In [1]: import numpy as np

In [2]: np.set_printoptions(suppress=True, linewidth=120)

In [3]: tidy = lambda a: np.round(a, 1) + 0

In [4]: data = np.loadtxt("arr.csv", delimiter=",")

In [5]: data
Out[5]: 
array([[0., 0., 0., 0., 0.],
       [3., 0., 0., 0., 0.],
       [0., 0., 0., 0., 0.],
       [0., 0., 2., 0., 0.],
       [0., 3., 0., 0., 0.]])

In [6]: # rows 0 and 2 are equal

In [7]: def softmax(z):
   ...:     e = np.exp(z - z.max(axis=-1, keepdims=True))
   ...:     return e / e.sum(axis=-1, keepdims=True)
   ...: 

In [8]: tidy(softmax(data[3]))
Out[8]: array([0.1, 0.1, 0.6, 0.1, 0.1])

In [9]: tidy(softmax(data).sum(axis=1))
Out[9]: array([1., 1., 1., 1., 1.])

In [10]: tidy(softmax(10 * data[3]))
Out[10]: array([0., 0., 1., 0., 0.])

In [11]: att = data @ data.T / np.sqrt(5)

In [12]: softmax(att).round(6).argmax(axis=1)
Out[12]: array([0, 1, 0, 3, 4])

In [13]: tidy(softmax(att + np.triu(np.full(att.shape, -np.inf), 1)))
Out[13]: 
array([[1. , 0. , 0. , 0. , 0. ],
       [0. , 1. , 0. , 0. , 0. ],
       [0.3, 0.3, 0.3, 0. , 0. ],
       [0.1, 0.1, 0.1, 0.7, 0. ],
       [0. , 0. , 0. , 0. , 0.9]])

In [14]: tidy(softmax(att)[3] @ data)
Out[14]: array([0.3, 0.3, 1.2, 0. , 0. ])

In [15]: [int(np.linalg.matrix_rank(np.linalg.matrix_power(data, p))) for p in range(1, 6)]
Out[15]: [3, 1, 0, 0, 0]

In [16]: np.prod(np.diag(data)), tidy(np.linalg.det(data))
Out[16]: (np.float64(0.0), np.float64(0.0))

In [17]: [round(float(x), 1) for x in np.linalg.svd(data, compute_uv=False)[:3]]
Out[17]: [3.0, 3.0, 2.0]

In [18]: np.linalg.matrix_rank(data, rtol=0.1)
Out[18]: np.int64(3)
